>>> import numpy as np
>>> import numpy.linalg as la
>>> np.set_printoptions(suppress=True, linewidth=100)
>>> M = np.array([[0, 2, 1, 0, 0],
...     [0, 0, 0, 0, 1],
...     [0, 1, 0, 0, 0],
...     [0, 0, 0, 0, 0],
...     [0, 0, 0, 0, 1]])
>>> M
array([[0, 2, 1, 0, 0],
       [0, 0, 0, 0, 1],
       [0, 1, 0, 0, 0],
       [0, 0, 0, 0, 0],
       [0, 0, 0, 0, 1]])
>>> (la.matrix_power((M != 0) + (M.T != 0) + np.eye(5), 5) > 0).astype(int)
array([[1, 1, 1, 0, 1],
       [1, 1, 1, 0, 1],
       [1, 1, 1, 0, 1],
       [0, 0, 0, 1, 0],
       [1, 1, 1, 0, 1]])
>>> np.round(np.sort(la.eigvals(M).real), 3)
array([0., 0., 0., 0., 1.])
>>> round(float(la.det(2 * M)), 3), round(la.det(M), 3)
(0.0, np.float64(0.0))
>>> round(float(la.eigvals(M).sum().real), 3)
1.0
>>> np.poly(M)
array([ 1., -1.,  0.,  0.,  0.,  0.])
>>> round(la.det(M.T), 3)
np.float64(0.0)
>>> np.kron(np.eye(2, dtype=int), M)
array([[0, 2, 1, 0, 0, 0, 0, 0, 0, 0],
       [0, 0, 0, 0, 1, 0, 0, 0, 0, 0],
       [0, 1, 0, 0, 0, 0, 0, 0, 0, 0],
       [0, 0, 0, 0, 0, 0, 0, 0, 0, 0],
       [0, 0, 0, 0, 1, 0, 0, 0, 0, 0],
       [0, 0, 0, 0, 0, 0, 2, 1, 0, 0],
       [0, 0, 0, 0, 0, 0, 0, 0, 0, 1],
       [0, 0, 0, 0, 0, 0, 1, 0, 0, 0],
       [0, 0, 0, 0, 0, 0, 0, 0, 0, 0],
       [0, 0, 0, 0, 0, 0, 0, 0, 0, 1]])
>>> U, sv, VT = la.svd(M)
>>> vecs = VT[:(sv > 1e-8).sum()]
>>> rng = np.random.default_rng(17502)
>>> x = M[2] + 2 * M[1] + rng.integers(2) * np.eye(5)[3]
>>> x
array([0., 1., 0., 0., 2.])
>>> la.matrix_rank(np.vstack([M, x]))
np.int64(3)
>>> round(la.norm(x - vecs.T @ vecs @ x), 3)
np.float64(0.0)
>>> np.allclose(vecs.T @ vecs @ x, x)
True
>>> np.round(vecs.T @ vecs, 3) + 0
array([[0., 0., 0., 0., 0.],
       [0., 1., 0., 0., 0.],
       [0., 0., 1., 0., 0.],
       [0., 0., 0., 0., 0.],
       [0., 0., 0., 0., 1.]])
>>> Y = M + rng.integers(-2, 3, (5, 3)) @ rng.integers(-2, 3, (3, 5))
>>> Y
array([[-1,  6,  3,  0,  0],
       [-6,  4,  0,  0,  3],
       [-4,  0, -3,  2,  3],
       [ 0, -7, -5,  2,  2],
       [ 8, -2,  2,  0, -2]])
>>> np.round(la.svd(Y - M, compute_uv=False), 3) + 0
array([12.556, 10.884,  1.697,  0.   ,  0.   ])
>>> Y = np.array([[-1, 1], [-3, 1]])
>>> cent = np.kron(Y, M)
>>> cent
array([[ 0, -2, -1,  0,  0,  0,  2,  1,  0,  0],
       [ 0,  0,  0,  0, -1,  0,  0,  0,  0,  1],
       [ 0, -1,  0,  0,  0,  0,  1,  0,  0,  0],
       [ 0,  0,  0,  0,  0,  0,  0,  0,  0,  0],
       [ 0,  0,  0,  0, -1,  0,  0,  0,  0,  1],
       [ 0, -6, -3,  0,  0,  0,  2,  1,  0,  0],
       [ 0,  0,  0,  0, -3,  0,  0,  0,  0,  1],
       [ 0, -3,  0,  0,  0,  0,  1,  0,  0,  0],
       [ 0,  0,  0,  0,  0,  0,  0,  0,  0,  0],
       [ 0,  0,  0,  0, -3,  0,  0,  0,  0,  1]])
>>> arr = np.loadtxt("w.csv", delimiter=",")
>>> arr
array([[-2., -2.],
       [ 0.,  0.],
       [-2., -2.]])
>>> # row 2 repeats row 0
>>> x = np.array([2, 0])
>>> arr @ (2 * x)
array([-8.,  0., -8.])
>>> np.sign((arr @ x).round(6))
array([-1.,  0., -1.])
>>> (arr @ x).argmax()
np.int64(1)
>>> (arr * x).sum(axis=1)
array([-4.,  0., -4.])
>>> arr @ np.ones(2)
array([-4.,  0., -4.])
>>> np.round(arr @ la.pinv(arr) @ arr, 3)
array([[-2., -2.],
       [ 0.,  0.],
       [-2., -2.]])
>>> la.lstsq(arr[:-1].T, arr[-1])[2]
np.int32(1)
>>> np.round(np.trace(la.pinv(arr) @ arr), 3)
np.float64(1.0)
